% ipython --no-banner

In [1]: import numpy as np

In [2]: from numpy import linalg as LA

In [3]: np.set_printoptions(precision=2, suppress=True, linewidth=160)

In [4]: A = np.array([[-0.2, 0.5, -0.3, -2.1, 0.4, -0.7, 3.0, 0.2, -0.6],
   ...:     [2.0, 0.4, -0.1, -1.7, -1.0, 2.1, -1.0, -0.1, 0.7],
   ...:     [0.2, -0.6, -1.5, -0.3, -0.2, -1.2, 0.4, 0.1, -1.2],
   ...:     [-2.8, -0.6, 1.3, 1.0, 0.9, 1.7, -0.4, 1.5, 0.3],
   ...:     [-1.1, -1.2, 0.1, 0.3, -0.3, -0.6, 0.8, -0.2, 0.0],
   ...:     [0.6, -0.2, 0.3, 1.0, 0.1, -0.4, 0.6, -0.4, -1.5],
   ...:     [0.0, 0.7, 0.1, 0.3, -0.7, -1.4, 0.6, 0.6, 0.6],
   ...:     [0.4, -1.2, 2.1, -0.2, -0.8, 0.1, -1.0, -2.3, 1.1]])

In [5]: A[:, 7] *= 10

In [6]: A
Out[6]: 
array([[ -0.2,   0.5,  -0.3,  -2.1,   0.4,  -0.7,   3. ,   2. ,  -0.6],
       [  2. ,   0.4,  -0.1,  -1.7,  -1. ,   2.1,  -1. ,  -1. ,   0.7],
       [  0.2,  -0.6,  -1.5,  -0.3,  -0.2,  -1.2,   0.4,   1. ,  -1.2],
       [ -2.8,  -0.6,   1.3,   1. ,   0.9,   1.7,  -0.4,  15. ,   0.3],
       [ -1.1,  -1.2,   0.1,   0.3,  -0.3,  -0.6,   0.8,  -2. ,   0. ],
       [  0.6,  -0.2,   0.3,   1. ,   0.1,  -0.4,   0.6,  -4. ,  -1.5],
       [  0. ,   0.7,   0.1,   0.3,  -0.7,  -1.4,   0.6,   6. ,   0.6],
       [  0.4,  -1.2,   2.1,  -0.2,  -0.8,   0.1,  -1. , -23. ,   1.1]])

In [7]: B = A / LA.norm(A, axis=1)
ValueError: operands could not be broadcast together with shapes (8,9) (8,) 


In [8]: B = A / LA.norm(A, axis=1, keepdims=True)

In [9]: C2 = B @ B.T

In [10]: (C2 - 2 * np.eye(8)).round(6).argmax(axis=1)
Out[10]: array([6, 7, 0, 6, 7, 7, 3, 5])

In [11]: C2[0]
Out[11]: array([ 1.  , -0.23,  0.48,  0.38, -0.19, -0.38,  0.51, -0.51])

In [12]: X = np.tril(np.array([[4, 0, 3], [3, 1, -2], [5, 1, -1]]), -1) + np.eye(3, dtype=int)

In [13]: X
Out[13]: 
array([[1, 0, 0],
       [3, 1, 0],
       [5, 1, 1]])

In [14]: x = np.array([0, 2, 0])

In [15]: y = X @ x

In [16]: y
Out[16]: array([0, 2, 2])

In [17]: np.round(LA.solve(X, y + X[:, 0]), 2) + 0
Out[17]: array([1., 2., 0.])

In [18]: np.round(LA.solve(X, y), 2) + 0
Out[18]: array([0., 2., 0.])

In [19]: np.round(LA.solve(X, 5 * y), 2) + 0
Out[19]: array([ 0., 10.,  0.])

In [20]: B = np.array([[-4, -5], [-6, 8], [-6, -2]])

In [21]: LA.matrix_rank(np.vstack([X, B.T]))
Out[21]: np.int64(3)

In [22]: np.einsum("ij,ij->i", X, X)
Out[22]: array([ 1, 10, 27])

In [23]: np.einsum("ik,kj->ij", X, B)
Out[23]: 
array([[ -4,  -5],
       [-18,  -7],
       [-32, -19]])

In [24]: LA.matrix_rank(X @ B)
Out[24]: np.int64(2)

In [25]: np.einsum("ik,kj->ji", X, B)
Out[25]: 
array([[ -4, -18, -32],
       [ -5,  -7, -19]])

In [26]: np.einsum("ij->j", X)
Out[26]: array([9, 2, 1])

In [27]: round(LA.norm(X, 1), 2), np.round(LA.norm(X, np.inf), 2)
Out[27]: (np.float64(9.0), np.float64(7.0))

In [28]: round(float(LA.norm(X, 2)), 2)
Out[28]: 6.13

In [29]: LA.norm(X, axis=1).argmax()
Out[29]: np.int64(2)

In [30]: LA.norm(X, axis=1)
Out[30]: array([1.  , 3.16, 5.2 ])

In [31]: round(float(LA.norm(X[2], 1)), 2), round(float(LA.norm(X[2], np.inf)), 2)
Out[31]: (7.0, 5.0)

In [32]: round(float(LA.norm(X, "nuc")), 2)
Out[32]: 7.01

In [33]: blk = np.stack([A, 3 * A, A[::-1]])

In [34]: LA.matrix_rank(blk.reshape(3, -1))
Out[34]: np.int64(2)

In [35]: LA.norm(blk, axis=(1, 2))
Out[35]: array([29.77, 89.31, 29.77])

In [36]: LA.matrix_rank(blk)
Out[36]: array([8, 8, 8])

In [37]: blk.shape
Out[37]: (3, 8, 9)

In [38]: (blk @ A.T).shape
Out[38]: (3, 8, 8)

In [39]: X @ X
Out[39]: 
array([[ 1,  0,  0],
       [ 6,  1,  0],
       [13,  2,  1]])

In [40]: LA.matrix_power(X - np.diag(np.diag(X)), 3)
Out[40]: 
array([[0, 0, 0],
       [0, 0, 0],
       [0, 0, 0]])

In [41]: F = np.load("sample16.npy")

In [42]: F
Out[42]: 
array([[1, 8, 0, 4, 4, 0, 0, 0],
       [4, 8, 0, 5, 3, 0, 0, 6],
       [0, 0, 5, 0, 0, 0, 8, 0],
       [0, 1, 0, 6, 8, 0, 0, 3],
       [7, 4, 0, 1, 9, 0, 0, 9],
       [0, 0, 0, 0, 0, 5, 0, 0],
       [0, 0, 7, 0, 0, 0, 1, 0],
       [6, 5, 0, 5, 1, 0, 0, 4]])

In [43]: u = np.array([-2, -3, 1, 0, 3, -1, 1, -1])

In [44]: B = F + np.outer(u, np.eye(8)[1])

In [45]: LA.matrix_rank(LA.inv(B) - LA.inv(F), tol=1e-8)
Out[45]: np.int64(1)

In [46]: B
Out[46]: 
array([[ 1.,  6.,  0.,  4.,  4.,  0.,  0.,  0.],
       [ 4.,  5.,  0.,  5.,  3.,  0.,  0.,  6.],
       [ 0.,  1.,  5.,  0.,  0.,  0.,  8.,  0.],
       [ 0.,  1.,  0.,  6.,  8.,  0.,  0.,  3.],
       [ 7.,  7.,  0.,  1.,  9.,  0.,  0.,  9.],
       [ 0., -1.,  0.,  0.,  0.,  5.,  0.,  0.],
       [ 0.,  1.,  7.,  0.,  0.,  0.,  1.,  0.],
       [ 6.,  4.,  0.,  5.,  1.,  0.,  0.,  4.]])

In [47]: m1 = np.minimum.outer(np.arange(1, 9), np.arange(1, 9)) * -3

In [48]: m1
Out[48]: 
array([[ -3,  -3,  -3,  -3,  -3,  -3,  -3,  -3],
       [ -3,  -6,  -6,  -6,  -6,  -6,  -6,  -6],
       [ -3,  -6,  -9,  -9,  -9,  -9,  -9,  -9],
       [ -3,  -6,  -9, -12, -12, -12, -12, -12],
       [ -3,  -6,  -9, -12, -15, -15, -15, -15],
       [ -3,  -6,  -9, -12, -15, -18, -18, -18],
       [ -3,  -6,  -9, -12, -15, -18, -21, -21],
       [ -3,  -6,  -9, -12, -15, -18, -21, -24]])

In [49]: rng = np.random.default_rng(228151)

In [50]: idx = rng.permutation(8)

In [51]: idx
Out[51]: array([4, 5, 3, 0, 6, 7, 2, 1])

In [52]: B = m1[idx][:, idx]

In [53]: np.diag(B)
Out[53]: array([-15, -18, -12,  -3, -21, -24,  -9,  -6])

In [54]: np.round(LA.det(B), 2), round(float(LA.det(m1[idx])), 2)
Out[54]: (np.float64(6561.0), 6561.0)

In [55]: B
Out[55]: 
array([[-15, -15, -12,  -3, -15, -15,  -9,  -6],
       [-15, -18, -12,  -3, -18, -18,  -9,  -6],
       [-12, -12, -12,  -3, -12, -12,  -9,  -6],
       [ -3,  -3,  -3,  -3,  -3,  -3,  -3,  -3],
       [-15, -18, -12,  -3, -21, -21,  -9,  -6],
       [-15, -18, -12,  -3, -21, -24,  -9,  -6],
       [ -9,  -9,  -9,  -3,  -9,  -9,  -9,  -6],
       [ -6,  -6,  -6,  -3,  -6,  -6,  -6,  -6]])

In [56]: np.sort(np.abs(LA.eigvals(B)))
Out[56]: array([ 0.78,  0.86,  1.04,  1.37,  2.07,  3.77, 10.01, 88.1 ])

In [57]: np.trace(B)
Out[57]: np.int64(-108)
